% ipython --no-banner

In [1]: import numpy as np

In [2]: np.set_printoptions(suppress=True, linewidth=100)

In [3]: A2 = np.array([[2, 1], [-2, -3]])

In [4]: cent = np.array([[-2, -2, -2], [-1, -2, 2], [-1, -1, -1]])

In [5]: feats = np.kron(A2, cent)

In [6]: feats
Out[6]: 
array([[-4, -4, -4, -2, -2, -2],
       [-2, -4,  4, -1, -2,  2],
       [-2, -2, -2, -1, -1, -1],
       [ 4,  4,  4,  6,  6,  6],
       [ 2,  4, -4,  3,  6, -6],
       [ 2,  2,  2,  3,  3,  3]])

In [7]: np.abs(np.diag(np.linalg.qr(feats)[1])) > 1e-9
Out[7]: array([ True,  True, False,  True,  True, False])

In [8]: np.round(np.trace(np.linalg.pinv(feats) @ feats), 2)
Out[8]: np.float64(4.0)

In [9]: np.round(feats @ np.linalg.pinv(feats) @ feats, 2)
Out[9]: 
array([[-4., -4., -4., -2., -2., -2.],
       [-2., -4.,  4., -1., -2.,  2.],
       [-2., -2., -2., -1., -1., -1.],
       [ 4.,  4.,  4.,  6.,  6.,  6.],
       [ 2.,  4., -4.,  3.,  6., -6.],
       [ 2.,  2.,  2.,  3.,  3.,  3.]])

In [10]: U, sv, vt = np.linalg.svd(feats)

In [11]: evecs = vt[:(sv > 1e-8).sum()]

In [12]: rng = np.random.default_rng(634049)

In [13]: vec = feats[3] + 3 * feats[4] + rng.integers(2) * np.eye(6)[5]

In [14]: vec
Out[14]: array([ 10.,  16.,  -8.,  15.,  24., -11.])

In [15]: round(float(np.linalg.norm(vec - evecs.T @ evecs @ vec)), 2)
Out[15]: 0.2

In [16]: np.linalg.matrix_rank(np.vstack([feats, vec]))
Out[16]: np.int64(5)

In [17]: np.allclose(evecs.T @ evecs @ vec, vec)
Out[17]: False

In [18]: A2 = np.array([[-1, 4, -1], [-3, -5, 0], [-3, 2, 0]])

In [19]: W0 = np.tril(A2)

In [20]: W0
Out[20]: 
array([[-1,  0,  0],
       [-3, -5,  0],
       [-3,  2,  0]])

In [21]: # rank 2

In [22]: W0[2] @ W0[0]
Out[22]: np.int64(3)

In [23]: round(float(np.linalg.norm(W0[2] - W0[0])), 2)
Out[23]: 2.83

In [24]: np.round(np.linalg.norm(W0) ** 2 / np.linalg.norm(W0, 2) ** 2, 2)
Out[24]: np.float64(1.4)

In [25]: np.round(np.linalg.norm(W0[2], 1), 2), round(float(np.linalg.norm(W0[2], np.inf)), 2)
Out[25]: (np.float64(5.0), 3.0)

In [26]: np.linalg.norm(W0, axis=1).argmax()
Out[26]: np.int64(1)

In [27]: [int(np.linalg.matrix_rank(np.linalg.matrix_power(W0, p))) for p in range(1, 4)]
Out[27]: [2, 2, 2]

In [28]: W0 @ W0
Out[28]: 
array([[  1,   0,   0],
       [ 18,  25,   0],
       [ -3, -10,   0]])

In [29]: np.linalg.matrix_power(W0 - np.diag(np.diag(W0)), 3)
Out[29]: 
array([[0, 0, 0],
       [0, 0, 0],
       [0, 0, 0]])

In [30]: np.prod(np.diag(W0)), round(float(np.linalg.det(W0)), 2)
Out[30]: (np.int64(0), 0.0)

In [31]: np.allclose(W0, W0.T)
Out[31]: False

In [32]: np.trace(W0)
Out[32]: np.int64(-6)

In [33]: (W0 + W0.T) / 2
Out[33]: 
array([[-1. , -1.5, -1.5],
       [-1.5, -5. ,  1. ],
       [-1.5,  1. ,  0. ]])

In [34]: np.round(np.linalg.det(W0), 2)
Out[34]: np.float64(0.0)

In [35]: (W0 - W0.T) / 2
Out[35]: 
array([[ 0. ,  1.5,  1.5],
       [-1.5,  0. , -1. ],
       [-1.5,  1. ,  0. ]])

In [36]: W0.inv()
AttributeError: 'numpy.ndarray' object has no attribute 'inv'


In [37]: round(np.abs(np.linalg.eigvals(W0)).max(), 2)
Out[37]: np.float64(5.0)

In [38]: np.round(np.sort(np.abs(np.linalg.eigvals(W0))), 2)
Out[38]: array([0., 1., 5.])

In [39]: [round(float(x), 2) for x in np.linalg.svd(W0, compute_uv=False)[:3]]
Out[39]: [5.86, 3.7, 0.0]

In [40]: np.linalg.matrix_rank(W0, rtol=0.1)
Out[40]: np.int64(2)

In [41]: A2 = np.array([[1], [1]])

In [42]: mat = np.block([[np.zeros((2, 2)), A2], [A2.T, np.zeros((1, 1))]])

In [43]: mat
Out[43]: 
array([[0., 0., 1.],
       [0., 0., 1.],
       [1., 1., 0.]])

In [44]: U, sv, vt = np.linalg.svd(mat)

In [45]: evecs = vt[:(sv > 1e-8).sum()]

In [46]: vec = mat[0] + -2 * mat[1] + rng.integers(2) * np.eye(3)[2]

In [47]: vec
Out[47]: array([0., 0., 0.])

In [48]: np.round(np.diag(evecs.T @ evecs), 2)
Out[48]: array([0.5, 0.5, 1. ])

In [49]: np.linalg.matrix_rank(np.vstack([mat, vec]))
Out[49]: np.int64(2)

In [50]: np.allclose(evecs.T @ evecs @ vec, vec)
Out[50]: True

In [51]: np.argwhere(np.triu(mat))
Out[51]: 
array([[0, 2],
       [1, 2]])

In [52]: np.trace(mat @ mat @ mat) // 6
Out[52]: np.float64(0.0)

In [53]: mat.sum(axis=0)
Out[53]: array([1., 1., 2.])

In [54]: Lm = np.diag(mat.sum(axis=1)) - mat

In [55]: np.round(np.linalg.eigvalsh(Lm), 2) + 0
Out[55]: array([0., 1., 3.])

In [56]: round(np.linalg.det(Lm[1:, 1:]))
Out[56]: 1

In [57]: (np.linalg.eigvalsh(Lm) < 1e-8).sum()
Out[57]: np.int64(1)

In [58]: np.linalg.matrix_rank(Lm)
Out[58]: np.int64(2)

In [59]: np.all(np.linalg.eigvalsh(mat) > 0)
Out[59]: np.False_

In [60]: A2 = np.array([[1, 2], [0, 2]])

In [61]: cent = np.kron(A2, mat)

In [62]: np.round(np.linalg.norm(cent, 2), 2), round(float(np.linalg.norm(A2, 2) * np.linalg.norm(mat, 2)), 2)
Out[62]: (np.float64(4.13), 4.13)

In [63]: cent
Out[63]: 
array([[0., 0., 1., 0., 0., 2.],
       [0., 0., 1., 0., 0., 2.],
       [1., 1., 0., 2., 2., 0.],
       [0., 0., 0., 0., 0., 2.],
       [0., 0., 0., 0., 0., 2.],
       [0., 0., 0., 2., 2., 0.]])

In [64]: np.round(mat @ np.linalg.pinv(mat) @ mat, 2)
Out[64]: 
array([[0., 0., 1.],
       [0., 0., 1.],
       [1., 1., 0.]])

In [65]: np.unique(mat.round(6), axis=0).shape
Out[65]: (2, 3)

In [66]: np.allclose(mat[:-1].T @ np.linalg.lstsq(mat[:-1].T, mat[-1])[0], mat[-1])
Out[66]: False

In [67]: round(np.trace(np.linalg.pinv(mat) @ mat), 2)
Out[67]: np.float64(2.0)
